$ python3 -q
>>> import numpy as np
>>> import numpy.linalg as la
>>> np.set_printoptions(precision=2, suppress=True, linewidth=160, legacy="1.25")
>>> rnd = lambda a: np.round(a, 2) + 0
>>> feats = np.loadtxt("w.csv", delimiter=",")
>>> feats
array([[  5.24,  10.7 ,  14.46,  15.34,  15.65,  -4.39,  -9.62],
       [  4.28,   9.68,  14.87,  14.29,  13.63,  -4.33, -10.84],
       [  5.31,  10.74,  13.71,  15.57,  13.54,  -3.58,  -8.72],
       [  5.3 ,  10.51,  16.27,  15.49,  15.29,  -6.34,  -9.81],
       [  5.83,  11.23,  16.  ,  14.03,  13.28,  -4.69,  -9.96],
       [  5.3 ,   9.37,  14.41,  15.01,  15.59,  -4.92, -10.68],
       [  5.57,   6.72,  15.79,  13.43,  14.22,  -4.52, -10.28],
       [  4.78,  10.91,  15.01,  14.86,  15.16,  -4.37,  -9.51],
       [  4.3 ,  10.19,  14.34,  16.33,  15.48,  -4.1 , -10.31],
       [  5.31,  11.24,  16.11,  12.91,  16.32,  -5.78,  -9.87],
       [  5.25,   8.15,  15.19,  14.42,  15.25,  -6.71, -10.35],
       [  5.15,   9.16,  16.56,  14.92,  13.73,  -5.96,  -9.48],
       [  6.02,  10.87,  16.34,  13.22,  16.  ,  -5.73, -10.68],
       [  6.09,  10.4 ,  14.79,  14.83,  15.38,  -5.13, -10.64],
       [  4.94,   9.38,  15.93,  15.53,  15.91,  -3.63, -11.33],
       [  5.94,  10.09,  14.26,  14.12,  14.01,  -5.63,  -9.9 ],
       [  4.43,  10.7 ,  15.63,  15.8 ,  15.87,  -3.63,  -9.49],
       [  4.72,  10.4 ,  15.28,  15.21,  14.6 ,  -6.02,  -9.37],
       [  5.12,   9.74,  14.69,  16.23,  14.31,  -4.45, -10.27],
       [  5.93,  11.63,  15.61,  15.7 ,  14.3 ,  -3.54,  -8.47],
       [  5.41,   9.91,  15.17,  15.14,  14.34,  -7.18, -10.07],
       [  3.61,   8.32,  15.49,  16.78,  13.45,  -6.47, -10.22],
       [  4.27,  11.49,  14.8 ,  13.55,  16.52,  -6.3 , -10.71],
       [  4.37,   9.64,  14.03,  14.02,  15.17,  -6.11,  -8.94],
       [  4.8 ,   8.25,  15.76,  16.5 ,  14.84,  -4.74,  -8.84],
       [  3.91,   9.24,  15.09,  16.08,  15.53,  -5.84, -10.  ],
       [  4.97,  10.77,  14.68,  15.47,  14.71,  -5.9 ,  -8.42],
       [  3.23,  10.32,  14.58,  14.74,  14.63,  -5.31,  -9.28],
       [  6.04,   7.69,  13.08,  15.33,  14.74,  -4.84, -11.3 ],
       [  3.54,   6.63,  15.15,  15.77,  15.6 ,  -5.7 ,  -9.95],
       [  5.37,  10.  ,  15.22,  15.57,  13.76,  -5.51, -11.61]])
>>> np.abs(feats).max()
16.78
>>> la.matrix_rank(feats)
7
>>> rnd(la.svd(feats, compute_uv=False))
array([169.18,   7.44,   6.29,   5.14,   4.76,   4.07,   3.25])
>>> feats.shape
(31, 7)
>>> rnd(la.norm(feats))
169.69
>>> rnd(feats.mean(axis=0))
array([ 4.98,  9.81, 15.11, 15.04, 14.86, -5.2 , -9.97])
>>> np.unravel_index(np.abs(feats).argmax(), feats.shape)
(21, 3)
>>> rnd(feats.sum(axis=0))
array([ 154.33,  304.07,  468.3 ,  466.19,  460.81, -161.35, -308.92])
>>> m1 = np.load("run10.npy")
>>> m1
array([[ 2.,  3.,  3.,  1.],
       [ 0., -2.,  3., -3.],
       [ 0.,  0.,  0.,  5.],
       [ 0.,  0.,  2., -3.]])
>>> x = np.array([3, 1, 3, 3])
>>> h1 = np.maximum(m1 @ x, 0)
>>> rnd(np.tanh(m1 @ x))
array([ 1.  , -0.96,  1.  , -1.  ])
>>> np.flatnonzero(h1 > 1e-9)
array([0, 2])
>>> rng = np.random.default_rng(42)
>>> idx = rng.permutation(4)
>>> idx
array([3, 2, 1, 0])
>>> M2 = m1[idx][:, idx]
>>> rnd(np.sort(np.abs(la.eigvals(M2))))
array([2., 2., 2., 5.])
>>> np.trace(M2)
-3.0
>>> rnd(la.det(M2)), rnd(la.det(m1[idx]))
(40.0, 40.0)
>>> M2 = np.array([[-5, 3], [-2, 3], [-2, 0], [-4, 3]])
>>> la.matrix_rank(np.vstack([m1, M2.T]))
4
>>> m1 @ M2
array([[-26.,  18.],
       [ 10., -15.],
       [-20.,  15.],
       [  8.,  -9.]])
>>> np.vstack([m1, M2.T]).shape
(6, 4)
>>> np.einsum("ik,kj->ji", m1, M2)
array([[-26.,  10., -20.,   8.],
       [ 18., -15.,  15.,  -9.]])
>>> np.einsum("ik,kj->ij", m1, M2)
array([[-26.,  18.],
       [ 10., -15.],
       [-20.,  15.],
       [  8.,  -9.]])
